$ ipython --no-banner

In [1]: import numpy as np

In [2]: from numpy import linalg as LA

In [3]: np.set_printoptions(suppress=True, linewidth=120)

In [4]: data = np.load("m.npy")

In [5]: data.round(2)
Out[5]: 
array([[-18.54,   2.33,   3.34,   6.28],
       [-12.6 , -13.31,   4.11,   6.88],
       [ 16.49, -10.35,  -1.95,  -4.14],
       [-16.98,   9.31,   2.17,   4.49],
       [ 17.87,   3.78,  -3.97,  -7.11],
       [ 14.3 ,  11.26,  -4.2 ,  -7.14],
       [-17.95,   6.48,   2.71,   5.34],
       [ -3.2 , -19.  ,   2.98,   4.48],
       [  6.13, -18.97,   1.15,   1.11],
       [ -7.3 , -17.37,   3.58,   5.68],
       [  9.05,  16.31,  -3.79,  -6.13],
       [ -8.97,  17.87,  -0.45,   0.1 ],
       [ 17.14,  -8.94,  -2.25,  -4.62],
       [  8.16, -18.25,   0.66,   0.25],
       [  6.52, -18.85,   1.06,   0.95],
       [  0.01, -19.56,   2.42,   3.42],
       [ 16.01, -11.23,  -1.75,  -3.81],
       [ 11.34, -16.43,  -0.19,  -1.21],
       [-15.12, -10.07,   4.21,   7.22],
       [ -2.35, -19.2 ,   2.84,   4.21],
       [ 18.55,  -2.3 ,  -3.35,  -6.29],
       [-16.55,  10.23,   1.98,   4.18],
       [-12.55,  15.45,   0.55,   1.82],
       [-16.28,  10.76,   1.86,   3.99],
       [ -5.49, -18.22,   3.33,   5.17],
       [-15.1 ,  12.63,   1.39,   3.23],
       [ 11.31,  14.56,  -4.02,  -6.63],
       [ 15.59,   9.31,  -4.21,  -7.26],
       [  6.21, -18.95,   1.13,   1.08],
       [  8.73,  16.53,  -3.75,  -6.05]])

In [6]: Y = data / LA.norm(data, axis=1, keepdims=True)

In [7]: cov = Y @ Y.T

In [8]: np.round(LA.norm(Y, axis=1), 2)
Out[8]: 
array([1., 1., 1., 1., 1., 1., 1., 1., 1., 1., 1., 1., 1., 1., 1., 1., 1., 1., 1., 1., 1., 1., 1., 1., 1., 1., 1., 1.,
       1., 1.])
